$ ipython --no-banner

In [1]: import numpy as np

In [2]: np.set_printoptions(suppress=True, linewidth=120)

In [3]: K = np.array([[0, 2, 0, 0],
   ...:     [1, -1, 0, 0],
   ...:     [2, -1, 2, -2],
   ...:     [-2, -1, -2, 2],
   ...:     [1, 2, 1, -1],
   ...:     [2, -2, 1, -1],
   ...:     [2, -2, 1, -1],
   ...:     [0, 0, -1, 1],
   ...:     [2, -2, 2, -2],
   ...:     [-1, -1, 0, 0],
   ...:     [-2, 0, 0, 0],
   ...:     [2, 1, 0, 0],
   ...:     [0, -2, 0, 0]])

In [4]: np.argsort(-np.linalg.norm(K, axis=0).round(6), kind="stable")[:3]
Out[4]: array([0, 1, 2])

In [5]: left, sigma, vt = np.linalg.svd(K)

In [6]: np.argmax(sigma[:-1] / (sigma[1:] + 1e-6)) + 1
Out[6]: np.int64(3)

In [7]: out = left[:, :3] @ np.diag(sigma[:3]) @ vt[:3]

In [8]: np.linalg.matrix_rank(K, rtol=0.05)
Out[8]: np.int64(3)

In [9]: np.round(np.linalg.norm(K - out, 2), 1), np.round(sigma[3], 1)
Out[9]: (np.float64(0.0), np.float64(0.0))

In [10]: out.round(1) + 0
Out[10]: 
array([[ 0.,  2.,  0.,  0.],
       [ 1., -1.,  0.,  0.],
       [ 2., -1.,  2., -2.],
       [-2., -1., -2.,  2.],
       [ 1.,  2.,  1., -1.],
       [ 2., -2.,  1., -1.],
       [ 2., -2.,  1., -1.],
       [ 0.,  0., -1.,  1.],
       [ 2., -2.,  2., -2.],
       [-1., -1.,  0.,  0.],
       [-2.,  0.,  0.,  0.],
       [ 2.,  1.,  0.,  0.],
       [ 0., -2.,  0.,  0.]])

In [11]: J = np.loadtxt("run6.csv", delimiter=",")

In [12]: J.round(1) + 0
Out[12]: 
array([[-0.4, -0.1,  0.2, -0.1, -0.3,  0.1, -0.6,  0.5,  0.2, -0.1,  0. , -0.1],
       [ 0.3, -0.1, -0.1,  0. ,  0.5, -0.6, -0.3,  0.3, -0.1,  0.1,  0.3,  0. ],
       [ 0.6, -0.2, -0.4, -0.1, -0.1,  0.4, -0.1,  0.1,  0. , -0.4,  0. , -0.2],
       [ 0. ,  0.5, -0.2, -0.1,  0.2,  0.4, -0.1,  0.3, -0.3,  0.4, -0.2,  0.1],
       [ 0.2, -0.2,  0. ,  0.5, -0.3,  0.1, -0.1, -0.1, -0.1,  0.5,  0.3, -0.4],
       [ 0. ,  0.3, -0.2,  0.3, -0.3, -0.4,  0.1,  0.2, -0.1, -0.2, -0.5, -0.5],
       [-0.2, -0.1,  0. ,  0.2,  0. ,  0. , -0.2, -0.1, -0.9, -0.3,  0. ,  0.1],
       [-0.3,  0.2, -0.3,  0.4,  0.3,  0.1, -0.4, -0.4,  0.3, -0.1,  0. , -0.2],
       [-0.4, -0.1, -0.7, -0.3, -0.3, -0.2,  0.2,  0.1, -0.1,  0.2,  0.3,  0.1],
       [-0.1,  0.2,  0.2, -0.5,  0.1,  0. ,  0.1, -0.1, -0.2, -0.1,  0.3, -0.7],
       [ 0.3,  0.2,  0. , -0.4, -0.4, -0.3, -0.5, -0.5,  0. ,  0.2, -0.2,  0.1],
       [ 0.2,  0.6,  0.1,  0.2, -0.3,  0. ,  0.1,  0.1,  0. , -0.3,  0.5,  0.3]])

In [13]: np.round(J.reshape(-1, 2), 1) + 0
Out[13]: 
array([[-0.4, -0.1],
       [ 0.2, -0.1],
       [-0.3,  0.1],
       [-0.6,  0.5],
       [ 0.2, -0.1],
       [ 0. , -0.1],
       [ 0.3, -0.1],
       [-0.1,  0. ],
       [ 0.5, -0.6],
       [-0.3,  0.3],
       [-0.1,  0.1],
       [ 0.3,  0. ],
       [ 0.6, -0.2],
       [-0.4, -0.1],
       [-0.1,  0.4],
       [-0.1,  0.1],
       [ 0. , -0.4],
       [ 0. , -0.2],
       [ 0. ,  0.5],
       [-0.2, -0.1],
       [ 0.2,  0.4],
       [-0.1,  0.3],
       [-0.3,  0.4],
       [-0.2,  0.1],
       [ 0.2, -0.2],
       [ 0. ,  0.5],
       [-0.3,  0.1],
       [-0.1, -0.1],
       [-0.1,  0.5],
       [ 0.3, -0.4],
       [ 0. ,  0.3],
       [-0.2,  0.3],
       [-0.3, -0.4],
       [ 0.1,  0.2],
       [-0.1, -0.2],
       [-0.5, -0.5],
       [-0.2, -0.1],
       [ 0. ,  0.2],
       [ 0. ,  0. ],
       [-0.2, -0.1],
       [-0.9, -0.3],
       [ 0. ,  0.1],
       [-0.3,  0.2],
       [-0.3,  0.4],
       [ 0.3,  0.1],
       [-0.4, -0.4],
       [ 0.3, -0.1],
       [ 0. , -0.2],
       [-0.4, -0.1],
       [-0.7, -0.3],
       [-0.3, -0.2],
       [ 0.2,  0.1],
       [-0.1,  0.2],
       [ 0.3,  0.1],
       [-0.1,  0.2],
       [ 0.2, -0.5],
       [ 0.1,  0. ],
       [ 0.1, -0.1],
       [-0.2, -0.1],
       [ 0.3, -0.7],
       [ 0.3,  0.2],
       [ 0. , -0.4],
       [-0.4, -0.3],
       [-0.5, -0.5],
       [ 0. ,  0.2],
       [-0.2,  0.1],
       [ 0.2,  0.6],
       [ 0.1,  0.2],
       [-0.3,  0. ],
       [ 0.1,  0.1],
       [ 0. , -0.3],
       [ 0.5,  0.3]])

In [14]: np.round(J.reshape(2, -1), 1) + 0
Out[14]: 
array([[-0.4, -0.1,  0.2, -0.1, -0.3,  0.1, -0.6,  0.5,  0.2, -0.1,  0. , -0.1,  0.3, -0.1, -0.1,  0. ,  0.5, -0.6,
        -0.3,  0.3, -0.1,  0.1,  0.3,  0. ,  0.6, -0.2, -0.4, -0.1, -0.1,  0.4, -0.1,  0.1,  0. , -0.4,  0. , -0.2,
         0. ,  0.5, -0.2, -0.1,  0.2,  0.4, -0.1,  0.3, -0.3,  0.4, -0.2,  0.1,  0.2, -0.2,  0. ,  0.5, -0.3,  0.1,
        -0.1, -0.1, -0.1,  0.5,  0.3, -0.4,  0. ,  0.3, -0.2,  0.3, -0.3, -0.4,  0.1,  0.2, -0.1, -0.2, -0.5, -0.5],
       [-0.2, -0.1,  0. ,  0.2,  0. ,  0. , -0.2, -0.1, -0.9, -0.3,  0. ,  0.1, -0.3,  0.2, -0.3,  0.4,  0.3,  0.1,
        -0.4, -0.4,  0.3, -0.1,  0. , -0.2, -0.4, -0.1, -0.7, -0.3, -0.3, -0.2,  0.2,  0.1, -0.1,  0.2,  0.3,  0.1,
        -0.1,  0.2,  0.2, -0.5,  0.1,  0. ,  0.1, -0.1, -0.2, -0.1,  0.3, -0.7,  0.3,  0.2,  0. , -0.4, -0.4, -0.3,
        -0.5, -0.5,  0. ,  0.2, -0.2,  0.1,  0.2,  0.6,  0.1,  0.2, -0.3,  0. ,  0.1,  0.1,  0. , -0.3,  0.5,  0.3]])

In [15]: blk = J.reshape(12, 2, -1)

In [16]: np.round(np.swapaxes(blk, 1, 2)[2], 1) + 0
Out[16]: 
array([[ 0.6, -0.1],
       [-0.2,  0.1],
       [-0.4,  0. ],
       [-0.1, -0.4],
       [-0.1,  0. ],
       [ 0.4, -0.2]])

In [17]: np.round(blk.sum(axis=1), 1) + 0
Out[17]: 
array([[-1. ,  0.4,  0.3, -0.2, -0.3,  0. ],
       [ 0. ,  0.2, -0.2,  0.1,  0.8, -0.6],
       [ 0.4, -0.1, -0.4, -0.5,  0. ,  0.3],
       [ 0. ,  0.9, -0.5,  0.4,  0. ,  0.4],
       [ 0.1, -0.3, -0.1,  1. ,  0. , -0.3],
       [ 0.2,  0.5, -0.3,  0.1, -0.7, -0.9],
       [-0.4, -0.3, -0.8, -0.2,  0. ,  0.1],
       [-0.7, -0.2, -0.1,  0.2,  0.4,  0. ],
       [-0.2,  0. , -0.8, -0.1,  0.1, -0.1],
       [ 0. ,  0.1,  0.1, -0.6,  0.5, -0.6],
       [-0.2, -0.3,  0. , -0.2, -0.6, -0.2],
       [ 0.2,  0.7,  0.1, -0.1,  0.2,  0.2]])

In [18]: np.einsum("ihd,jhd->hij", blk, blk).shape
Out[18]: (2, 12, 12)
